>>> import numpy as np
>>> from numpy import linalg as LA
>>> np.set_printoptions(precision=2, suppress=True, linewidth=200)
>>> feats = np.load("dump.npy")
>>> feats
array([[ 1,  2, -1, -2],
       [ 3, -2,  1,  2],
       [ 3,  2, -3,  3],
       [ 2,  3, -1, -3]])
>>> out = feats / LA.norm(feats, axis=1, keepdims=True)
>>> C2 = out @ out.T
>>> C2
array([[ 1.  , -0.45,  0.23,  0.99],
       [-0.45,  1.  ,  0.34, -0.34],
       [ 0.23,  0.34,  1.  ,  0.22],
       [ 0.99, -0.34,  0.22,  1.  ]])
>>> round(np.degrees(np.arccos(np.clip(C2[2, 1], -1, 1))), 2)
np.float64(70.2)
>>> out = LA.inv(feats)
>>> out.round(2) + 0
array([[ 0.25,  0.25,  0.  ,  0.  ],
       [-2.85, -0.45,  0.2 ,  1.8 ],
       [-3.25, -0.25,  0.  ,  2.  ],
       [-1.6 , -0.2 ,  0.2 ,  0.8 ]])
>>> np.allclose(out, feats.T)
False
>>> rng = np.random.default_rng(186222)
>>> labels = rng.permutation(4)
>>> out = feats[:, labels] * rng.choice([-1, 1], 4)
>>> out
array([[-2, -1,  2,  1],
       [ 2, -3, -2, -1],
       [-2, -3, -3,  3],
       [-3, -2,  3,  1]])
>>> Uu, _, VT = LA.svd(feats.T @ out)
>>> np.round(Uu @ VT, 2) + 0
array([[ 0., -1.,  0.,  0.],
       [-1.,  0.,  0.,  0.],
       [ 0.,  0.,  0., -1.],
       [ 0.,  0., -1.,  0.]])
>>> np.abs(LA.svd(feats)[2][-1])
array([0.04, 0.63, 0.7 , 0.33])
>>> [round(float(x), 2) for x in LA.svd(feats, compute_uv=False)[:3]]
[6.28, 5.8, 2.98]
>>> round(np.log10(LA.cond(feats)))
2
>>> np.argsort(-LA.norm(feats, axis=0).round(6), kind="stable")[:3]
array([3, 0, 1])
>>> J = np.load("run9.npy")
>>> J
array([[ -4,  12,   0,  -8],
       [ -3,   9,   0,  -6],
       [  0,   0,   0,   0],
       [ -7,  21,   0, -14],
       [ -4,  12,   0,  -8]])
>>> np.abs(np.diag(LA.qr(J)[1])) > 1e-9
array([ True, False, False, False])
>>> J @ LA.pinv(J) @ J
array([[ -4.,  12.,   0.,  -8.],
       [ -3.,   9.,   0.,  -6.],
       [  0.,   0.,   0.,   0.],
       [ -7.,  21.,   0., -14.],
       [ -4.,  12.,   0.,  -8.]])
>>> try:
...     LA.inv(J)
... except LA.LinAlgError as e:
...     print(repr(e))
... 
LinAlgError('Last 2 dimensions of the array must be square')
>>> F = -3 * np.eye(5) + np.ones((5, 5))
>>> F
array([[-2.,  1.,  1.,  1.,  1.],
       [ 1., -2.,  1.,  1.,  1.],
       [ 1.,  1., -2.,  1.,  1.],
       [ 1.,  1.,  1., -2.,  1.],
       [ 1.,  1.,  1.,  1., -2.]])
>>> out = np.array([[-1, 4], [2, -3]])
>>> C = np.kron(out, F)
>>> LA.matrix_rank(C)
np.int64(10)
>>> w, evecs = LA.eigh(F)
>>> vec = np.array([2, -3, -3, 0, -2])
>>> vec @ F @ vec
np.float64(-42.0)
>>> evecs * np.abs(w) @ evecs.T
array([[ 2.8, -0.2, -0.2, -0.2, -0.2],
       [-0.2,  2.8, -0.2, -0.2, -0.2],
       [-0.2, -0.2,  2.8, -0.2, -0.2],
       [-0.2, -0.2, -0.2,  2.8, -0.2],
       [-0.2, -0.2, -0.2, -0.2,  2.8]])
>>> w, evecs = LA.eig(F)
>>> np.sort(LA.eigvals(F @ F))
array([4., 9., 9., 9., 9.])
>>> np.sort(LA.eigvals(LA.inv(F)))
array([-0.33, -0.33, -0.33, -0.33,  0.5 ])
>>> np.all(LA.eigvalsh(F) > 0)
np.False_
>>> [round(float(LA.det(F[:i, :i])), 2) + 0 for i in range(1, 6)]
[-2.0, 3.0, 0.0, -27.0, 162.0]
>>> W0 = np.array([[-24.15, 24.29, 27.15, -27.26],
...     [8.86, 24.02, -18.37, -3.09],
...     [-6.96, 40.06, 0.02, -21.2]])
>>> [round(float(x), 2) for x in LA.svd(W0, compute_uv=False)[:3]]
[65.07, 39.05, 0.24]
>>> np.argsort(-LA.norm(W0, axis=0).round(6), kind="stable")[:3]
array([1, 3, 2])
>>> out = W0 / LA.norm(W0, axis=1, keepdims=True)
>>> C2 = out @ out.T
>>> np.argwhere(np.triu(np.abs(C2) > 0.95, 1))
array([], shape=(0, 2), dtype=int64)
>>> (np.abs(C2) > 0.9).astype(int)
array([[1, 0, 0],
       [0, 1, 0],
       [0, 0, 1]])
>>> C2
array([[ 1.  , -0.03,  0.73],
       [-0.03,  1.  ,  0.67],
       [ 0.73,  0.67,  1.  ]])
>>> u = np.array([0, -2])
>>> np.cross(W0[2, :3], W0[0, :3])
array([1087.14,  188.48,  798.39])
>>> t3 = np.stack([W0, -1 * W0, W0[::-1]])
>>> np.einsum("bij,cij->bc", t3, t3)
array([[ 5758.61, -5758.61,  4441.66],
       [-5758.61,  5758.61, -4441.66],
       [ 4441.66, -4441.66,  5758.61]])
>>> LA.matrix_rank(t3.reshape(3, -1))
np.int64(2)
>>> LA.norm(t3, axis=(1, 2))
array([75.89, 75.89, 75.89])
>>> t = np.radians(120)
>>> R = np.eye(4)
>>> R[3, 3] = R[0, 0] = np.cos(t)
>>> R[3, 0], R[0, 3] = -np.sin(t), np.sin(t)
>>> R
array([[-0.5 ,  0.  ,  0.  ,  0.87],
       [ 0.  ,  1.  ,  0.  ,  0.  ],
       [ 0.  ,  0.  ,  1.  ,  0.  ],
       [-0.87,  0.  ,  0.  , -0.5 ]])
>>> out = feats @ R.T
>>> np.abs(out - feats).max(axis=0)
array([5.6, 0. , 0. , 7.1])
>>> LA.svd(feats, compute_uv=False), LA.svd(out, compute_uv=False)
(array([6.28, 5.8 , 2.98, 0.18]), array([6.28, 5.8 , 2.98, 0.18]))
>>> np.round(LA.det(R), 2), round(np.trace(R), 2)
(np.float64(1.0), np.float64(1.0))
>>> m1 = np.load("w.npy")
>>> m1
array([[2, 1, 3],
       [2, 1, 3],
       [2, 5, 4],
       [2, 1, 3],
       [2, 2, 2],
       [0, 3, 2],
       [2, 1, 3],
       [0, 0, 0],
       [0, 0, 0],
       [2, 1, 3]])
>>> P = m1 @ LA.solve(m1.T @ m1, m1.T)
>>> np.allclose(P @ P, P)
True
>>> P @ m1[:, 1]
array([1., 1., 5., 1., 2., 3., 1., 0., 0., 1.])
>>> np.diag(P)
array([0.2 , 0.2 , 0.67, 0.2 , 0.67, 0.67, 0.2 , 0.  , 0.  , 0.2 ])
>>> P.round(2) + 0
array([[ 0.2 ,  0.2 ,  0.  ,  0.2 ,  0.  ,  0.  ,  0.2 ,  0.  ,  0.  ,  0.2 ],
       [ 0.2 ,  0.2 ,  0.  ,  0.2 ,  0.  ,  0.  ,  0.2 ,  0.  ,  0.  ,  0.2 ],
       [ 0.  ,  0.  ,  0.67,  0.  ,  0.33,  0.33,  0.  ,  0.  ,  0.  ,  0.  ],
       [ 0.2 ,  0.2 ,  0.  ,  0.2 ,  0.  ,  0.  ,  0.2 ,  0.  ,  0.  ,  0.2 ],
       [ 0.  ,  0.  ,  0.33,  0.  ,  0.67, -0.33,  0.  ,  0.  ,  0.  ,  0.  ],
       [ 0.  ,  0.  ,  0.33,  0.  , -0.33,  0.67,  0.  ,  0.  ,  0.  ,  0.  ],
       [ 0.2 ,  0.2 ,  0.  ,  0.2 ,  0.  ,  0.  ,  0.2 ,  0.  ,  0.  ,  0.2 ],
       [ 0.  ,  0.  ,  0.  ,  0.  ,  0.  ,  0.  ,  0.  ,  0.  ,  0.  ,  0.  ],
       [ 0.  ,  0.  ,  0.  ,  0.  ,  0.  ,  0.  ,  0.  ,  0.  ,  0.  ,  0.  ],
       [ 0.2 ,  0.2 ,  0.  ,  0.2 ,  0.  ,  0.  ,  0.2 ,  0.  ,  0.  ,  0.2 ]])
>>> out = np.c_[m1[:, :2] @ np.array([[0, -3], [0, -1]]), np.array([-2, -1, -1, 0, -2, 0, 1, 2, 1, 2])]
>>> out
array([[  0,  -7,  -2],
       [  0,  -7,  -1],
       [  0, -11,  -1],
       [  0,  -7,   0],
       [  0,  -8,  -2],
       [  0,  -3,   0],
       [  0,  -7,   1],
       [  0,   0,   2],
       [  0,   0,   1],
       [  0,  -7,   2]])
>>> LA.lstsq(m1, out[:, 0])[0]
array([0., 0., 0.])
>>> np.round(LA.norm(out - m1 @ LA.lstsq(m1, out)[0], axis=0), 2) + 0
array([0.  , 0.  , 3.92])
>>> LA.norm(LA.qr(m1)[0].T @ out, axis=0) ** 2 / ((out ** 2).sum(axis=0) + 1e-12)
array([0.  , 1.  , 0.23])
>>> LA.matrix_rank(out)
np.int64(2)
>>> M = np.load("block8.npy")
>>> M
array([[-3.95, -1.  , -3.  , -7.  , -8.  ],
       [-3.  ,  6.05, -4.  , -9.  ,  5.  ],
       [-1.  ,  4.  , -7.95,  9.  , -2.  ],
       [-6.  , -5.  ,  9.  ,  5.05,  2.  ],
       [-4.  , -1.  , -3.  , -7.  , -7.95]])
>>> np.kron(np.eye(2, dtype=int), M)
array([[-3.95, -1.  , -3.  , -7.  , -8.  , -0.  , -0.  , -0.  , -0.  , -0.  ],
       [-3.  ,  6.05, -4.  , -9.  ,  5.  , -0.  ,  0.  , -0.  , -0.  ,  0.  ],
       [-1.  ,  4.  , -7.95,  9.  , -2.  , -0.  ,  0.  , -0.  ,  0.  , -0.  ],
       [-6.  , -5.  ,  9.  ,  5.05,  2.  , -0.  , -0.  ,  0.  ,  0.  ,  0.  ],
       [-4.  , -1.  , -3.  , -7.  , -7.95, -0.  , -0.  , -0.  , -0.  , -0.  ],
       [-0.  , -0.  , -0.  , -0.  , -0.  , -3.95, -1.  , -3.  , -7.  , -8.  ],
       [-0.  ,  0.  , -0.  , -0.  ,  0.  , -3.  ,  6.05, -4.  , -9.  ,  5.  ],
       [-0.  ,  0.  , -0.  ,  0.  , -0.  , -1.  ,  4.  , -7.95,  9.  , -2.  ],
       [-0.  , -0.  ,  0.  ,  0.  ,  0.  , -6.  , -5.  ,  9.  ,  5.05,  2.  ],
       [-0.  , -0.  , -0.  , -0.  , -0.  , -4.  , -1.  , -3.  , -7.  , -7.95]])
>>> round(LA.det(M.T), 2)
np.float64(400.15)
>>> out = M / LA.norm(M, axis=1, keepdims=True)
>>> C2 = out @ out.T
>>> LA.norm(out, axis=1)
array([1., 1., 1., 1., 1.])
>>> C2[2]
array([-0.15, -0.19,  1.  , -0.26, -0.15])
>>> u = np.array([2, 9])
>>> np.convolve(M[0], u)
array([ -7.9 , -37.55, -15.  , -41.  , -79.  , -72.  ])
>>> np.correlate(M[0], M[1], "full")
array([-19.75,  30.55,   9.8 , -27.9 ,  40.8 ,  84.85,  -1.35, -27.4 ,  24.  ])
>>> np.polyval(u, M[0])
array([ 1.1,  7. ,  3. , -5. , -7. ])
>>> np.trace(M)
np.float64(-8.75)
>>> np.sort(np.abs(LA.eigvals(M)))
array([ 0.05,  3.25, 13.15, 13.15, 14.23])
>>> Uu, sigma, VT = LA.svd(W0)
>>> np.argmax(sigma[:-1] / (sigma[1:] + 1e-6)) + 1
np.int64(2)
>>> out = Uu[:, :2] @ np.diag(sigma[:2]) @ VT[:2]
>>> round(LA.norm(W0 - out) / LA.norm(W0), 2)
np.float64(0.0)
>>> LA.matrix_rank(out)
np.int64(2)
>>> mat = np.load("sample18.npy")
>>> mat
array([[ 0.2 , -1.6 , -1.  ,  0.2 , -0.2 ],
       [ 0.24,  0.16,  0.68, -0.26,  0.28],
       [ 1.2 ,  0.  ,  0.6 ,  0.1 ,  0.2 ],
       [ 0.3 ,  0.2 ,  0.7 , -0.3 ,  0.3 ]])
>>> round(LA.norm(mat) ** 2 / LA.norm(mat, 2) ** 2, 2)
np.float64(1.5)
>>> round(float(LA.norm(mat, 2)), 2)
2.16
>>> Uu, sigma, VT = LA.svd(mat)
>>> sigma
array([2.16, 1.43, 0.54, 0.04])
>>> out = Uu[:, :3] @ np.diag(sigma[:3]) @ VT[:3]
>>> np.round(np.abs(mat - out).max(), 2)
np.float64(0.02)
>>> LA.matrix_rank(mat, rtol=0.05)
np.int64(3)
